$ python3 -q
>>> import numpy as np
>>> from numpy import linalg as LA
>>> np.set_printoptions(precision=3, suppress=True, linewidth=160, sign=" ")
>>> tidy = lambda a: np.round(a, 3) + 0
>>> m1 = np.load("data.npy")
>>> m1
array([[ 0.12 ,  0.356, -1.529, -1.606,  0.498,  1.146],
       [ 0.94 ,  0.741, -1.695, -1.33 ,  1.083,  1.555],
       [ 0.026, -0.788,  0.667,  0.261, -0.696, -0.991],
       [-0.571, -0.598,  1.378,  1.25 , -0.879, -1.516],
       [ 0.171,  0.429, -0.609, -0.052,  0.403,  0.573],
       [-0.147,  0.392, -1.092, -1.084,  1.347,  0.942],
       [-0.126, -0.714,  1.034,  1.712, -0.405, -1.379],
       [-0.019,  1.982, -3.053, -3.698,  1.487,  3.559],
       [ 0.295,  0.771, -2.317, -2.14 ,  1.299,  2.073],
       [ 0.087, -0.152,  0.077, -0.022,  0.05 , -0.595],
       [-0.413,  0.186,  0.376,  0.486, -0.754, -0.208],
       [-0.525,  0.774, -1.44 , -1.393,  0.788,  1.921],
       [ 0.24 , -0.519,  1.446,  1.066, -0.477, -1.1  ],
       [ 0.   ,  0.679, -1.326, -1.604,  1.093,  1.671],
       [ 0.033, -0.887,  1.231,  1.533, -0.822, -1.834],
       [-0.408, -0.069,  1.74 ,  1.353, -0.848, -1.233],
       [-0.362, -0.351,  0.427,  0.413, -0.486, -0.156],
       [-0.223,  1.185, -2.449, -2.515,  1.228,  1.988],
       [ 0.178, -0.749,  1.935,  1.822, -0.552, -2.132],
       [ 0.108,  2.118, -2.81 , -3.17 ,  1.027,  2.743],
       [ 0.593,  0.493, -1.661, -1.167,  0.565,  0.96 ],
       [-0.195, -0.722,  0.229, -0.032, -0.697,  0.366],
       [-0.226, -1.092,  1.893,  1.976, -1.353, -2.038],
       [-0.494,  0.943, -2.729, -2.066,  0.767,  1.403],
       [ 0.107,  0.825, -1.21 , -0.91 ,  0.241,  1.262],
       [ 0.104,  1.472, -2.348, -1.727,  0.783,  2.26 ],
       [-0.087, -1.193,  2.023,  1.95 , -0.973, -2.232],
       [-0.2  , -0.138, -0.554, -0.634,  0.117,  0.671],
       [ 0.281,  0.747, -1.582, -1.776,  0.535,  1.156]])
>>> Xs = (m1 - m1.mean(axis=0)) / m1.std(axis=0)
>>> np.argwhere(np.abs(Xs) > 2)
array([[  1,   0],
       [  7,   1],
       [  7,   3],
       [  7,   5],
       [ 19,   1]])
>>> tidy(Xs.std(axis=0))
array([ 1.,  1.,  1.,  1.,  1.,  1.])
>>> beta = LA.lstsq(np.delete(Xs, 3, axis=1), Xs[:, 3])[0]
>>> tidy(beta)
array([ 0.014, -0.033,  0.542, -0.033, -0.391])
>>> Xs = m1 - m1.mean(axis=0)
>>> Uu, sv, Vt = LA.svd(Xs, full_matrices=False)
>>> np.abs(Uu[:, 0]).argmax()
np.int64(7)
>>> tidy(np.abs(Vt[-1]))
array([ 0.07 ,  0.142,  0.59 ,  0.725,  0.148,  0.283])
>>> LA.matrix_rank(Xs)
np.int64(6)
>>> tidy(Xs.mean(axis=0))
array([ 0.,  0.,  0.,  0.,  0.,  0.])
>>> z = m1[:, 5] > np.median(m1[:, 5])
>>> r0 = m1[z].mean(axis=0) - m1[~z].mean(axis=0)
>>> z.astype(int)
array([ 1,  1,  0,  0,  0,  1,  0,  1,  1,  0,  0,  1,  0,  1,  0,  0,  0,  1,  0,  1,  1,  0,  0,  1,  1,  1,  0,  0,  1])
>>> ((m1 - m1.mean(axis=0)) @ r0 > 0).astype(int)
array([ 1,  1,  0,  0,  1,  1,  0,  1,  1,  0,  0,  1,  0,  1,  0,  0,  0,  1,  0,  1,  1,  0,  0,  1,  1,  1,  0,  1,  1])
>>> np.argsort(-np.abs(r0).round(6), kind="stable")
array([ 2,  3,  5,  4,  1,  0])
>>> tidy(r0)
array([ 0.205,  1.453, -2.832, -2.743,  1.468,  2.68 ])
>>> def softmax(z):
...     e = np.exp(z - z.max(axis=-1, keepdims=True))
...     return e / e.sum(axis=-1, keepdims=True)
... 
>>> tidy(softmax(m1).sum(axis=1))
array([ 1.,  1.,  1.,  1.,  1.,  1.,  1.,  1.,  1.,  1.,  1.,  1.,  1.,  1.,  1.,  1.,  1.,  1.,  1.,  1.,  1.,  1.,  1.,  1.,  1.,  1.,  1.,  1.,  1.])
>>> att = m1 @ m1.T / np.sqrt(6)
>>> tidy(softmax(att)[8] @ m1)
array([ 0.001,  1.925, -2.95 , -3.48 ,  1.378,  3.292])
